$ python3 -q
>>> import numpy as np
>>> np.set_printoptions(suppress=True, linewidth=100)
>>> def tidy(a):
...     return np.round(a, 1) + 0
... 
>>> J = np.load("run12.npy")
>>> J
array([[  1,  -3,   9, -27],
       [  1,  -2,   4,  -8],
       [  1,  -1,   1,  -1],
       [  1,   0,   0,   0],
       [  1,   1,   1,   1],
       [  1,   2,   4,   8],
       [  1,   3,   9,  27],
       [  1,   4,  16,  64]])
>>> w1 = np.array([[2, 1, 2, 1], [1, 1, 1, 1], [1, 0, 0, 0], [2, 2, 2, 1]])
>>> coef = np.array([5, 0, 2, 5])
>>> hid = np.maximum(J @ w1 + coef, 0)
>>> np.linalg.matrix_rank(hid)
np.int64(4)
>>> hid
array([[  0,   0,   0,   0],
       [  0,   0,   0,   0],
       [  5,   0,   1,   4],
       [  7,   1,   4,   6],
       [ 11,   4,   7,   8],
       [ 29,  19,  22,  16],
       [ 73,  58,  61,  36],
       [155, 133, 136,  74]])
>>> tidy((hid > 0).mean(axis=0))
array([0.8, 0.6, 0.8, 0.8])
>>> C = np.array([[4, 8, -8], [-7, 8, 2], [8, 4, 0], [7, 3, 6]])
>>> hid @ C
array([[   0,    0,    0],
       [   0,    0,    0],
       [  56,   56,  -16],
       [  95,   98,  -18],
       [ 128,  172,  -32],
       [ 271,  520,  -98],
       [ 626, 1400, -252],
       [1295, 3070, -530]])
>>> w1 @ C
array([[24, 35, -8],
       [12, 23,  0],
       [ 4,  8, -8],
       [17, 43, -6]])
>>> M2 = np.c_[J[:, :2] @ np.array([[2, 0], [2, -2]]), np.array([-3, 6, -7, 2, -8, -5, 7, 7])]
>>> M2
array([[-4,  6, -3],
       [-2,  4,  6],
       [ 0,  2, -7],
       [ 2,  0,  2],
       [ 4, -2, -8],
       [ 6, -4, -5],
       [ 8, -6,  7],
       [10, -8,  7]])
>>> tidy(np.linalg.norm(M2 - J @ np.linalg.lstsq(J, M2)[0], axis=0))
array([ 0. ,  0. , 12.7])
>>> tidy(np.linalg.lstsq(J, M2[:, 0])[0])
array([2., 2., 0., 0.])
>>> f, g = J[2], J[3]
>>> f @ g
np.int64(1)
>>> pr = (f @ g) / (f @ f) * f
>>> (g - pr) @ f
np.float64(0.0)
>>> np.linalg.matrix_rank(np.outer(f, g))
np.int64(1)
>>> tidy(g - pr)
array([ 0.8,  0.2, -0.2,  0.2])
>>> rng = np.random.default_rng(31)
>>> lab = rng.permutation(4)
>>> M2 = J[:, lab] * rng.choice([-1, 1], 4)
>>> M2
array([[  3,   1,   9,  27],
       [  2,   1,   4,   8],
       [  1,   1,   1,   1],
       [  0,   1,   0,   0],
       [ -1,   1,   1,  -1],
       [ -2,   1,   4,  -8],
       [ -3,   1,   9, -27],
       [ -4,   1,  16, -64]])
>>> U, _, VT = np.linalg.svd(J.T @ M2)
>>> tidy(np.linalg.lstsq(J, M2)[0])
array([[ 0.,  1.,  0.,  0.],
       [-1.,  0.,  0.,  0.],
       [ 0.,  0.,  1.,  0.],
       [ 0.,  0.,  0., -1.]])
>>> W0 = np.loadtxt("mat.csv", delimiter=",")
>>> W0
array([[6., 0., 5., 0., 0., 5., 5., 0.],
       [0., 6., 0., 5., 5., 0., 0., 5.],
       [5., 0., 6., 0., 0., 5., 5., 0.],
       [0., 5., 0., 6., 5., 0., 0., 5.],
       [0., 5., 0., 5., 6., 0., 0., 5.],
       [5., 0., 5., 0., 0., 6., 5., 0.],
       [5., 0., 5., 0., 0., 5., 6., 0.],
       [0., 5., 0., 5., 5., 0., 0., 6.]])
>>> U, sigma, VT = np.linalg.svd(W0)
>>> tidy(sigma)
array([21., 21.,  1.,  1.,  1.,  1.,  1.,  1.])
>>> M2 = U[:, :2] @ np.diag(sigma[:2]) @ VT[:2]
>>> tidy(np.linalg.norm(W0 - M2) / np.linalg.norm(W0))
np.float64(0.1)
>>> tidy(np.abs(W0 - M2).max())
np.float64(0.8)
>>> tidy(np.linalg.norm(W0 - M2, 2)), tidy(sigma[2])
(np.float64(1.0), np.float64(1.0))
>>> w, V = np.linalg.eigh(W0)
>>> x0 = np.array([0, 0, 2, 1, 0, 0, 0, 1])
>>> tidy(V * np.sqrt(w) @ V.T)
array([[1.9, 0. , 0.9, 0. , 0. , 0.9, 0.9, 0. ],
       [0. , 1.9, 0. , 0.9, 0.9, 0. , 0. , 0.9],
       [0.9, 0. , 1.9, 0. , 0. , 0.9, 0.9, 0. ],
       [0. , 0.9, 0. , 1.9, 0.9, 0. , 0. , 0.9],
       [0. , 0.9, 0. , 0.9, 1.9, 0. , 0. , 0.9],
       [0.9, 0. , 0.9, 0. , 0. , 1.9, 0.9, 0. ],
       [0.9, 0. , 0.9, 0. , 0. , 0.9, 1.9, 0. ],
       [0. , 0.9, 0. , 0.9, 0.9, 0. , 0. , 1.9]])
>>> tidy(x0 @ W0 @ x0 / (x0 @ x0)), tidy(w[0]), tidy(w[-1])
(np.float64(7.7), np.float64(1.0), np.float64(21.0))
>>> tidy(V * np.abs(w) @ V.T)
array([[6., 0., 5., 0., 0., 5., 5., 0.],
       [0., 6., 0., 5., 5., 0., 0., 5.],
       [5., 0., 6., 0., 0., 5., 5., 0.],
       [0., 5., 0., 6., 5., 0., 0., 5.],
       [0., 5., 0., 5., 6., 0., 0., 5.],
       [5., 0., 5., 0., 0., 6., 5., 0.],
       [5., 0., 5., 0., 0., 5., 6., 0.],
       [0., 5., 0., 5., 5., 0., 0., 6.]])
>>> tidy(np.linalg.eigvalsh(W0[1:, 1:]))
array([ 1.,  1.,  1.,  1.,  1., 16., 21.])
>>> x0 @ W0 @ x0
np.float64(46.0)
>>> np.abs(W0).sum(axis=1).max(), tidy(np.abs(w).max())
(np.float64(21.0), np.float64(21.0))
